% ipython --no-banner

In [1]: import numpy as np

In [2]: import numpy.linalg as la

In [3]: np.set_printoptions(precision=2, suppress=True, linewidth=100)

In [4]: Y = np.array([[0, 0, 3, 3, 2],
   ...:     [0, 2, 0, 2, 0],
   ...:     [0, 3, 1, 3, 0],
   ...:     [0, 3, 3, 0, 3],
   ...:     [3, 2, 0, 0, 0]])

In [5]: A = np.tril(Y)

In [6]: A
Out[6]: 
array([[0, 0, 0, 0, 0],
       [0, 2, 0, 0, 0],
       [0, 3, 1, 0, 0],
       [0, 3, 3, 0, 0],
       [3, 2, 0, 0, 0]])

In [7]: rank = la.matrix_rank(A)

In [8]: rank
Out[8]: np.int64(3)

In [9]: null = la.svd(A)[2][rank:].T

In [10]: [int(la.matrix_rank(np.delete(A, i, axis=0))) for i in range(5)]
Out[10]: [3, 3, 3, 3, 2]

In [11]: print([int(la.matrix_rank(A[:, :j + 1])) for j in range(5)])
[1, 2, 3, 3, 3]

In [12]: [int(la.matrix_rank(la.matrix_power(A, p))) for p in range(1, 6)]
Out[12]: [3, 2, 2, 2, 2]

In [13]: np.prod(np.diag(A)), np.round(la.det(A), 2)
Out[13]: (np.int64(0), np.float64(0.0))

In [14]: la.matrix_rank(A - A[0, 0] * np.eye(5))
Out[14]: np.int64(3)

In [15]: np.sort(la.eigvals(A))
Out[15]: array([0., 0., 0., 1., 2.])

In [16]: M = np.load("run19.npy")

In [17]: M
Out[17]: 
array([[0.33, 0.67],
       [0.54, 0.46]])

In [18]: # a transition matrix

In [19]: Uu, sig, VT = la.svd(M, full_matrices=False)

In [20]: (sig > 1e-8).sum()
Out[20]: np.int64(2)

In [21]: print(np.round(VT @ VT.T, 2) + 0)
[[1. 0.]
 [0. 1.]]

In [22]: np.allclose(Uu * sig @ VT, M)
Out[22]: True

In [23]: round(np.sqrt((sig ** 2).sum()), 2), round(la.norm(M), 2)
Out[23]: (np.float64(1.03), np.float64(1.03))

In [24]: rng = np.random.default_rng(99788)

In [25]: idx = rng.permutation(2)

In [26]: print(idx)
[0 1]

In [27]: Y = M[idx][:, idx]

In [28]: print(round(la.det(Y), 2), round(float(la.det(M[idx])), 2))
-0.21 -0.21

In [29]: Y
Out[29]: 
array([[0.33, 0.67],
       [0.54, 0.46]])

In [30]: Y = la.inv(M)

In [31]: la.inv(Y)
Out[31]: 
array([[0.33, 0.67],
       [0.54, 0.46]])

In [32]: round(float(la.cond(M)), 2)
Out[32]: 4.85

In [33]: np.allclose(Y, M.T)
Out[33]: False

In [34]: np.round(la.det(M) * la.det(Y), 2)
Out[34]: np.float64(1.0)

In [35]: round(la.slogdet(M)[0], 2)
Out[35]: np.float64(-1.0)

In [36]: (np.abs(Y) > 1e-9).astype(int)
Out[36]: 
array([[1, 1],
       [1, 1]])

In [37]: Y = np.array([[2, -3, 2], [-3, -1, -3]])

In [38]: np.einsum("ij,ij->i", M, M)
Out[38]: array([0.56, 0.5 ])

In [39]: M @ Y
Out[39]: 
array([[-1.35, -1.66, -1.35],
       [-0.3 , -2.08, -0.3 ]])

In [40]: np.einsum("ik,kj->ij", M, Y)
Out[40]: 
array([[-1.35, -1.66, -1.35],
       [-0.3 , -2.08, -0.3 ]])

In [41]: np.vstack([M, Y.T]).shape
Out[41]: (5, 2)

In [42]: np.einsum("ik,kj->ji", M, Y)
Out[42]: 
array([[-1.35, -0.3 ],
       [-1.66, -2.08],
       [-1.35, -0.3 ]])

In [43]: np.allclose(M, M.T)
Out[43]: False

In [44]: (M + M.T) / 2
Out[44]: 
array([[0.33, 0.6 ],
       [0.6 , 0.46]])

In [45]: round(float(la.det(M)), 2)
Out[45]: -0.21

In [46]: print(np.allclose(M @ M.T, M.T @ M))
False

In [47]: mat = np.load("a.npy")

In [48]: mat
Out[48]: 
array([[-4,  4,  1, -5,  1],
       [ 1, -1,  4, -2, -5],
       [ 0,  0,  2, -3,  5],
       [-2, -1,  3,  5,  3],
       [ 0,  0,  2, -3,  5]])

In [49]: # row 4 repeats row 2

In [50]: Uu, sig, VT = la.svd(mat)

In [51]: sig.round(2) + 0
Out[51]: array([10.12,  8.43,  5.76,  4.83,  0.  ])

In [52]: np.argmax(sig[:-1] / (sig[1:] + 1e-6)) + 1
Out[52]: np.int64(4)

In [53]: Y = Uu[:, :4] @ np.diag(sig[:4]) @ VT[:4]

In [54]: round(float(np.abs(mat - Y).max()), 2)
Out[54]: 0.0

In [55]: la.matrix_rank(mat, rtol=0.05)
Out[55]: np.int64(4)

In [56]: round(la.norm(mat - Y) / la.norm(mat), 2)
Out[56]: np.float64(0.0)

In [57]: hat = np.triu(np.array([[-1, -8, 7, 8, 3],
    ...:     [8, 7, -4, 4, -1],
    ...:     [8, -1, -6, -5, 8],
    ...:     [-8, 5, -8, -9, 1],
    ...:     [-8, 7, 0, -4, 3]]), 1) + np.eye(5)

In [58]: Y = hat @ mat @ la.inv(hat)

In [59]: Y
Out[59]: 
array([[  -28.,  -220.,  -671., -2230.,  7577.],
       [   -7.,   -61.,  -189.,  -612.,  2066.],
       [   10.,    85.,   273.,   893., -2992.],
       [   -2.,   -17.,   -49.,  -159.,   548.],
       [    0.,     0.,     2.,     7.,   -18.]])

In [60]: round(la.det(Y), 2)
Out[60]: np.float64(0.0)

In [61]: rank = la.matrix_rank(Y)

In [62]: print(rank)
4

In [63]: null = la.svd(Y)[2][rank:].T

In [64]: null.shape
Out[64]: (5, 1)

In [65]: np.allclose(Y @ null, 0)
Out[65]: True

In [66]: [int(la.matrix_rank(Y[:i])) for i in range(1, len(Y) + 1)]
Out[66]: [1, 2, 3, 4, 4]

In [67]: F = np.loadtxt("data.csv", delimiter=",")

In [68]: F
Out[68]: 
array([[0., 1., 0.],
       [0., 0., 1.],
       [1., 0., 0.]])

In [69]: la.matrix_power(M, 100)
Out[69]: 
array([[0.45, 0.55],
       [0.45, 0.55]])

In [70]: M @ np.ones(2)
Out[70]: array([1., 1.])

In [71]: M.sum(axis=1)
Out[71]: array([1., 1.])

In [72]: p = np.eye(2)[1]

In [73]: for _ in range(5):
    ...:     p = p @ M
    ...:     print(p.round(2))
    ...: 
[0.54 0.46]
[0.43 0.57]
[0.45 0.55]
[0.45 0.55]
[0.45 0.55]

In [74]: vec = np.array([3, -2, 1])

In [75]: target = F @ vec

In [76]: c, lr = np.zeros(3), 1 / la.norm(F, 2) ** 2

In [77]: for i in range(60):
    ...:     c -= lr * F.T @ (F @ c - target)
    ...:     if i % 10 == 0: print(i, round(la.norm(F @ c - target), 2))
    ...: 
0 0.0
10 0.0
20 0.0
30 0.0
40 0.0
50 0.0

In [78]: np.round(la.cond(F), 2)
Out[78]: np.float64(1.0)

In [79]: c
Out[79]: array([ 3., -2.,  1.])

In [80]: idx = rng.permutation(3)

In [81]: idx
Out[81]: array([1, 0, 2])

In [82]: Y = F[idx][:, idx]

In [83]: np.diag(Y)
Out[83]: array([0., 0., 0.])

In [84]: Y
Out[84]: 
array([[0., 0., 1.],
       [1., 0., 0.],
       [0., 1., 0.]])

In [85]: np.trace(Y)
Out[85]: np.float64(0.0)

In [86]: round(la.det(Y), 2), round(la.det(F[idx]), 2)
Out[86]: (np.float64(1.0), np.float64(-1.0))

In [87]: np.sort(np.abs(la.eigvals(Y)))
Out[87]: array([1., 1., 1.])

In [88]: np.allclose(Y, F)
Out[88]: False

In [89]: E = np.array([[1, 0, 0, 0], [1, 1, 0, 0], [0, 0, 1, 0], [3, 2, 0, 1]])

In [90]: print(np.allclose(mat[:-1].T @ la.lstsq(mat[:-1].T, mat[-1])[0], mat[-1]))
True

In [91]: try:
    ...:     la.inv(mat)
    ...: except la.LinAlgError as e:
    ...:     print(repr(e))
    ...: 
LinAlgError('Singular matrix')

In [92]: Y = E / np.sqrt((E ** 2).mean(axis=1, keepdims=True))

In [93]: la.norm(Y, axis=1)
Out[93]: array([2., 2., 2., 2.])

In [94]: Y[3]
Out[94]: array([1.6 , 1.07, 0.  , 0.53])

In [95]: la.matrix_rank(Y) == la.matrix_rank(E)
Out[95]: np.True_

In [96]: W0 = np.load("x.npy")

In [97]: W0
Out[97]: 
array([[-14,  -1,   1,  -2],
       [ -1,  -2,   4,  11],
       [  1,   4,   0,  -2],
       [ -2,  11,  -2, -16]])

In [98]: W = np.array([[1, 2], [3, 2], [0, 2], [-1, 0]])

In [99]: c = np.array([0, -3])

In [100]: hid = np.maximum(W0 @ W + c, 0)

In [101]: print((hid > 0).mean(axis=0))
[0.5 0.5]

In [102]: hid
Out[102]: 
array([[ 0,  0],
       [ 0,  0],
       [15,  7],
       [47, 11]])

In [103]: C = np.array([[4, 2, 2], [0, 1, -2]])

In [104]: hid @ C
Out[104]: 
array([[  0,   0,   0],
       [  0,   0,   0],
       [ 60,  37,  16],
       [188, 105,  72]])

In [105]: W @ C
Out[105]: 
array([[ 4,  4, -2],
       [12,  8,  2],
       [ 0,  2, -4],
       [-4, -2, -2]])

In [106]: vec = np.array([1, -4, 2])

In [107]: h1 = np.maximum(F @ vec, 0)

In [108]: F * (h1 > 1e-9)[:, None]
Out[108]: 
array([[0., 0., 0.],
       [0., 0., 1.],
       [1., 0., 0.]])

In [109]: np.maximum(F @ (3 * vec), 0)
Out[109]: array([0., 6., 3.])

In [110]: np.flatnonzero(h1 > 1e-9)
Out[110]: array([1, 2])

In [111]: h1
Out[111]: array([0., 2., 1.])

In [112]: np.maximum(F @ vec, 0) - np.maximum(-F @ vec, 0)
Out[112]: array([-4.,  2.,  1.])

In [113]: np.tanh(F @ vec)
Out[113]: array([-1.  ,  0.96,  0.76])

In [114]: Y = la.inv(W0)

In [115]: print(round(la.slogdet(W0)[0], 2))
-1.0

In [116]: la.det(W0) * Y
Out[116]: 
array([[  88.,  -62.,  211.,  -80.],
       [ -62.,   80., -530.,  129.],
       [ 211., -530., 1314., -555.],
       [ -80.,  129., -555.,  218.]])

In [117]: np.round(W0 @ Y, 2) + 0
Out[117]: 
array([[1., 0., 0., 0.],
       [0., 1., 0., 0.],
       [0., 0., 1., 0.],
       [0., 0., 0., 1.]])

In [118]: np.round(la.cond(W0), 2)
Out[118]: np.float64(50.05)

In [119]: (np.abs(Y) > 1e-9).astype(int)
Out[119]: 
array([[1, 1, 1, 1],
       [1, 1, 1, 1],
       [1, 1, 1, 1],
       [1, 1, 1, 1]])

In [120]: ev, V = la.eig(W0)

In [121]: np.sort(la.eigvals(W0 @ W0))
Out[121]: array([  0.21,  29.48, 201.63, 518.69])

In [122]: print(ev)
[-22.77 -14.2   -0.46   5.43]

In [123]: sig = 3 * 0.5 ** np.arange(3)

In [124]: Q, _ = la.qr(np.array([[0.5, -1.0, -0.1], [0.5, -1.2, 2.2], [0.3, 0.4, -0.9]]))

In [125]: X = rng.normal(size=(11, 3)) * sig @ Q

In [126]: X
Out[126]: 
array([[-0.35,  0.77, -0.23],
       [-0.84,  0.43,  1.48],
       [ 0.43, -0.19,  2.29],
       [ 3.15,  1.62,  1.05],
       [-1.25, -0.4 , -1.05],
       [ 0.29, -0.3 , -1.12],
       [ 2.52,  0.72,  1.5 ],
       [-1.5 ,  1.13,  0.17],
       [ 1.56, -0.69, -1.89],
       [-1.88, -0.78,  0.58],
       [-4.05, -1.06, -3.56]])

In [127]: print(np.round(la.det(A[::-1]), 2))
0.0

In [128]: np.einsum("ij,ji->", A, A)
Out[128]: np.int64(5)

In [129]: round(float(la.eigvals(A).sum().real), 2)
Out[129]: 3.0

In [130]: round(float(la.det(A.T)), 2)
Out[130]: 0.0

In [131]: arr = np.loadtxt("m.csv", delimiter=",")

In [132]: print(arr)
[[-5.  8. -6. -1.  0.]
 [-3.  7. -7. -9.  0.]
 [ 9.  4. -7. -7.  0.]
 [-6. -7.  4. -3.  0.]
 [ 0.  0.  0.  0.  3.]]

In [133]: # 2 blocks once reordered

In [134]: Q, V = la.qr(arr[:, :4])[0], la.qr(arr[:, 4:])[0]

In [135]: sig = la.svd(Q.T @ V, compute_uv=False)

In [136]: round(la.norm(Q @ Q.T - V @ V.T, 2), 2)
Out[136]: np.float64(1.0)

In [137]: np.degrees(np.arccos(sig.clip(0, 1)))
Out[137]: array([90.])
